$ python3 -q
>>> import numpy as np
>>> import numpy.linalg as la
>>> np.set_printoptions(precision=2, suppress=True, linewidth=120, legacy="1.25")
>>> rd = lambda a: np.round(a, 2) + 0
>>> F = np.load("run19.npy")
>>> print(F)
[[ 1.3 -0.9 -1.4]
 [ 0.3 -0.1  1.1]
 [-0.8 -0.1 -0.8]
 [ 0.4  0.1 -0.6]
 [-0.6  1.2  1.3]
 [-0.4  2.  -1. ]
 [ 0.2  0.2  0.4]
 [ 1.2  0.   0.3]
 [-0.2  1.8 -0.6]
 [ 0.3 -0.7  0.3]
 [-0.5 -1.  -1. ]
 [-0.9 -1.1  0.3]
 [ 0.  -0.3  0. ]
 [ 0.6  0.6 -0.5]
 [ 0.   0.1  0.1]
 [ 0.9  0.  -0.5]
 [-0.9 -1.1  1.4]
 [ 1.4 -1.2 -1.7]
 [-0.5  0.  -1.9]
 [-0.8  0.1 -0.8]
 [-0.4  1.   0. ]
 [ 0.   3.   8. ]
 [ 1.7  0.9  0.9]
 [ 1.7 -1.2  0. ]
 [ 0.4  1.4 -0.5]
 [-0.6 -0.2 -1.5]
 [-0.7  0.1 -0.1]
 [-0.3  1.6 -0.2]
 [ 1.6  0.5  0.8]
 [-0.7  0.7  0.5]
 [-0.6  0.   0.9]
 [ 1.3 -0.1 -0.6]]
>>> x = np.array([0, 0, 5])
>>> target = F @ x
>>> rd(la.solve(F.T @ F, F.T @ target))
array([0., 0., 5.])
>>> print(target)
[-7.   5.5 -4.  -3.   6.5 -5.   2.   1.5 -3.   1.5 -5.   1.5  0.  -2.5  0.5 -2.5  7.  -8.5 -9.5 -4.   0.  40.   4.5
  0.  -2.5 -7.5 -0.5 -1.   4.   2.5  4.5 -3. ]
>>> rng = np.random.default_rng(56)
>>> target = target + 0.3 * rng.normal(size=32)
>>> rd(target)
array([-7.25,  5.6 , -3.46, -2.74,  6.61, -4.55,  2.22,  2.12, -3.4 ,  1.54, -4.84,  1.3 ,  0.01, -2.82,  0.1 , -2.13,
        6.28, -8.97, -9.62, -4.3 ,  0.29, 40.19,  4.58,  0.46, -2.15, -7.16, -0.39, -0.99,  4.26,  2.79,  4.61, -2.95])
>>> c, *_ = la.lstsq(F, target)
>>> rd(c)
array([0.07, 0.1 , 4.99])
>>> K = np.load("m.npy")
>>> K
array([[ 0,  4,  5],
       [-4,  0,  6],
       [-5, -6,  0]])
>>> left, s = la.svd(K)
Traceback (most recent call last):
  File "<python-input-17>", line 1, in <module>
    left, s = la.svd(K)
    ^^^^^^^
ValueError: too many values to unpack (expected 2)
>>> left, s, Vt = la.svd(K, full_matrices=False)
>>> print(rd(np.cumsum(s ** 2) / np.sum(s ** 2)))
[0.5 1.  1. ]
>>> rd(left.T @ left)
array([[1., 0., 0.],
       [0., 1., 0.],
       [0., 0., 1.]])
>>> u = np.array([-3, -2, -2])
>>> np.polyval(u, K[0])
array([ -2, -58, -87])
>>> np.correlate(K[0], K[2], "full")
array([  0,   0, -24, -50, -25])
>>> rank = la.matrix_rank(K)
>>> rank
2
>>> N = la.svd(K)[2][rank:].T
>>> la.matrix_rank(K.T @ K), la.matrix_rank(K @ K.T)
(2, 2)
>>> [int(la.matrix_rank(np.delete(K, i, axis=0))) for i in range(3)]
[2, 2, 2]
>>> rd(K @ N)
array([[0.],
       [0.],
       [0.]])
>>> E = np.minimum.outer(np.arange(1, 3), np.arange(1, 3)) * -1
>>> E
array([[-1, -1],
       [-1, -2]])
>>> print([round(float(la.det(E[:i, :i])), 2) + 0 for i in range(1, 3)])
[-1.0, 1.0]
>>> rd(la.eigvalsh(E).min())
-2.62
>>> try:
...     la.cholesky(E)
... except la.LinAlgError as e:
...     print(e)
... 
Matrix is not positive definite
>>> rd(la.det(E))
1.0
>>> la.matrix_power(E, 4)
array([[13, 21],
       [21, 34]])
>>> np.trace(E)
-3
>>> rd(np.sort(np.abs(la.eigvals(E))))
array([0.38, 2.62])
>>> print(rd(np.abs(la.eigvals(E)).max()))
2.62
>>> cov = E.T @ E
>>> rd(la.eigvalsh(cov)[::-1])
array([6.85, 0.15])
>>> la.matrix_rank(cov)
2
>>> (E @ E.T).shape
(2, 2)
>>> np.trace(cov), (E ** 2).sum()
(7, 7)
>>> w, V = la.eigh(E)
>>> x = np.array([-3, 3])
>>> np.abs(E).sum(axis=1).max(), rd(np.abs(w).max())
(3, 2.62)
>>> np.diff(E, axis=0)
array([[ 0, -1]])
>>> la.matrix_rank(E)
2
>>> E.sum(axis=1)
array([-2, -3])
>>> print(rd(la.svd(E, compute_uv=False)))
[2.62 0.38]
>>> E - E[0]
array([[ 0,  0],
       [ 0, -1]])
>>> C = np.array([[2, 2, 3, 0, 2], [3, 3, 2, 2, 3]])
>>> mat = rng.normal(size=(17, 2)) @ C + np.array([3, 2, 0, 0, 3])
>>> rd(mat)
array([[ 6.79,  5.79,  3.42,  1.81,  6.79],
       [ 2.56,  1.56,  1.36, -1.61,  2.56],
       [ 4.69,  3.69,  0.66,  1.5 ,  4.69],
       [ 3.21,  2.21,  0.36, -0.04,  3.21],
       [ 4.66,  3.66,  2.7 , -0.17,  4.66],
       [ 0.81, -0.19, -0.41, -2.31,  0.81],
       [ 4.68,  3.68,  4.  , -1.19,  4.68],
       [ 9.6 ,  8.6 ,  3.81,  4.87,  9.6 ],
       [ 7.35,  6.35,  5.29,  0.98,  7.35],
       [ 0.83, -0.17, -2.1 , -0.92,  0.83],
       [-2.32, -3.32, -6.2 , -1.43, -2.32],
       [-1.23, -2.23, -7.34,  0.8 , -1.23],
       [ 0.12, -0.88, -1.66, -2.13,  0.12],
       [-1.73, -2.73, -3.03, -3.26, -1.73],
       [ 3.35,  2.35, -0.48,  0.81,  3.35],
       [ 6.06,  5.06,  3.71,  0.71,  6.06],
       [-0.13, -1.13, -3.46, -0.98, -0.13]])
>>> Ac = mat - mat.mean(axis=0)
>>> V = la.svd(Ac)[2][:3]
>>> B = Ac - Ac @ V.T @ V
>>> la.norm(B, axis=1).round(6).argmax()
0
>>> rd(np.diag(V.T @ V))
array([0.87, 0.46, 0.7 , 0.53, 0.44])
>>> print(rd(la.norm(B) / la.norm(Ac)))
0.0
>>> J = np.array([[0.6, -0.6, -0.1, -1.0],
...     [1.0, -0.8, -1.2, 0.4],
...     [1.5, -1.1, 0.6, 0.3]])
>>> J[:, 1] *= 20
>>> print(J)
[[  0.6 -12.   -0.1  -1. ]
 [  1.  -16.   -1.2   0.4]
 [  1.5 -22.    0.6   0.3]]
>>> x = np.array([-2, -2, 2, 5])
>>> rd(J @ np.ones(4))
array([-12.5, -15.8, -19.6])
>>> J * x
array([[-1.2, 24. , -0.2, -5. ],
       [-2. , 32. , -2.4,  2. ],
       [-3. , 44. ,  1.2,  1.5]])
>>> J @ x
array([17.6, 29.6, 43.7])
>>> J @ (2 * x)
array([35.2, 59.2, 87.4])
>>> J @ np.eye(4)[2]
array([-0.1, -1.2,  0.6])
>>> la.norm(J @ x) <= la.norm(J, 2) * la.norm(x) + 1e-9
True
>>> np.sign((J @ x).round(6))
array([1., 1., 1.])
>>> np.einsum("ij,j->i", J, x)
array([17.6, 29.6, 43.7])
>>> [round(float(x), 2) for x in la.svd(J, compute_uv=False)[:3]]
[29.79, 1.35, 1.1]
>>> np.argsort(-la.norm(J, axis=0).round(6), kind="stable")[:3]
array([1, 0, 2])
>>> print(la.cond(J) > 100)
False
>>> B = J / np.sqrt((J ** 2).mean(axis=1, keepdims=True))
>>> print(la.matrix_rank(B) == la.matrix_rank(J))
True
>>> print(rd(la.norm(B, axis=1)))
[2. 2. 2.]
>>> B = J / la.norm(J, axis=1, keepdims=True)
>>> cov = B @ B.T
>>> (cov - 2 * np.eye(3)).round(6).argmax(axis=1)
array([2, 2, 1])
>>> print(rd(cov))
[[1.   0.99 0.99]
 [0.99 1.   0.99]
 [0.99 0.99 1.  ]]
>>> (np.abs(cov) > 0.9).astype(int)
array([[1, 1, 1],
       [1, 1, 1],
       [1, 1, 1]])
>>> rd(cov[1])
array([0.99, 1.  , 0.99])
>>> left, s, Vt = la.svd(J)
>>> np.argmax(s[:-1] / (s[1:] + 1e-6)) + 1
1
>>> rd(s)
array([29.79,  1.35,  1.1 ])
>>> B = left[:, :1] @ np.diag(s[:1]) @ Vt[:1]
>>> rd(la.norm(J - B) / la.norm(J))
0.06
>>> rd(np.abs(J - B).max())
1.07
>>> rd(la.norm(J - B, 2)), rd(s[1])
(1.35, 1.35)
>>> la.matrix_rank(J, rtol=0.05)
1
>>> W0 = np.loadtxt("x.csv", delimiter=",")
>>> W0
array([[3.3, 0. , 0. , 3. , 0. ],
       [3. , 1.3, 1. , 0. , 1. ],
       [3. , 3. , 3.3, 2. , 1. ],
       [1. , 1. , 3. , 0.3, 3. ],
       [3. , 0. , 0. , 3. , 0.3]])
>>> la.cond(W0) > 100
False
>>> rd(np.abs(la.svd(W0)[2][-1]))
array([0.2 , 0.59, 0.61, 0.19, 0.45])
>>> round(np.log10(la.cond(W0)))
2
>>> [round(float(x), 2) for x in la.svd(W0, compute_uv=False)[:3]]
[8.65, 4.78, 2.0]
